% python3 -q
>>> import numpy as np
>>> np.set_printoptions(precision=2, suppress=True, linewidth=100, sign=" ")
>>> arr = np.load("m.npy")
>>> arr
array([[ 0.55, -0.62,  0.68],
       [-0.4 ,  0.88, -0.72],
       [ 0.15, -0.33,  0.27],
       [-2.19,  1.16, -2.02],
       [ 1.15, -0.17,  0.83],
       [-1.37, -0.29, -0.73]])
>>> Uu, sigma, VT = np.linalg.svd(arr)
>>> V = VT[:(sigma > 1e-8).sum()]
>>> rng = np.random.default_rng(651235)
>>> vec = arr[0] + 3 * arr[5] + rng.integers(2) * np.eye(3)[2]
>>> vec
array([-3.56, -1.49, -0.51])
>>> np.linalg.matrix_rank(np.vstack([arr, vec]))
np.int64(3)
>>> out = arr + rng.integers(-2, 3, (6, 2)) @ rng.integers(-2, 3, (2, 3))
>>> out
array([[ 2.55, -0.62,  1.68],
       [-8.4 , -3.12, -0.72],
       [-5.85, -4.33,  1.27],
       [-6.19, -2.84, -0.02],
       [ 3.15, -0.17,  1.83],
       [-3.37, -4.29,  2.27]])
>>> np.round(np.linalg.svd(out - arr, compute_uv=False), 2) + 0
array([ 13.65,   4.65,   0.  ])
>>> np.abs(out - arr).sum(axis=1)
array([  3.,  12.,  11.,  10.,   3.,   9.])
>>> round(np.linalg.norm(out, 2) / np.linalg.norm(out), 2)
np.float64(0.94)
>>> np.abs(np.linalg.svd(out)[2][-1])
array([ 0.31,  0.64,  0.71])
>>> [round(float(x), 2) for x in np.linalg.svd(out, compute_uv=False)[:3]]
[14.6, 5.15, 0.27]
>>> np.argsort(-np.linalg.norm(out, axis=0).round(6), kind="stable")[:3]
array([ 0,  1,  2])
>>> np.linalg.cond(arr) > 100
np.True_
>>> np.argsort(-np.linalg.norm(arr, axis=0).round(6), kind="stable")[:3]
array([ 0,  2,  1])
>>> [round(float(x), 2) for x in np.linalg.svd(arr, compute_uv=False)[:3]]
[4.02, 1.2, 0.0]
>>> round(np.linalg.norm(arr, 2) / np.linalg.norm(arr), 2)
np.float64(0.96)
>>> r = np.linalg.matrix_rank(arr)
>>> r
np.int64(2)
>>> ns = np.linalg.svd(arr)[2][r:].T
>>> np.linalg.matrix_rank(arr.T @ arr), np.linalg.matrix_rank(arr @ arr.T)
(np.int64(2), np.int64(2))
>>> [int(np.linalg.matrix_rank(arr[:i])) for i in range(1, len(arr) + 1)]
[1, 2, 2, 2, 2, 2]
>>> ns @ ns.T
array([[ 0.25, -0.2 , -0.38],
       [-0.2 ,  0.16,  0.31],
       [-0.38,  0.31,  0.59]])
>>> np.round(arr @ ns, 2) + 0
array([[ 0.],
       [ 0.],
       [ 0.],
       [ 0.],
       [ 0.],
       [ 0.]])
>>> M = np.load("data.npy")
>>> M
array([[ 3,  8, -7, -4],
       [ 2, -7, -7,  6],
       [ 4, -3, -5, -1],
       [ 4,  5, -6, -7],
       [ 1,  4,  5,  2]])
>>> out = np.c_[M[:, :3] @ np.array([[2, 2, 0], [1, 0, 1], [2, 0, 1]]), np.array([3, 1, 9, 4, 7])]
>>> out
array([[  0,   6,   1,   3],
       [-17,   4, -14,   1],
       [ -5,   8,  -8,   9],
       [  1,   8,  -1,   4],
       [ 16,   2,   9,   7]])
>>> np.linalg.norm(np.linalg.qr(M)[0].T @ out, axis=0) ** 2 / ((out ** 2).sum(axis=0) + 1e-12)
array([ 1.  ,  1.  ,  1.  ,  0.97])
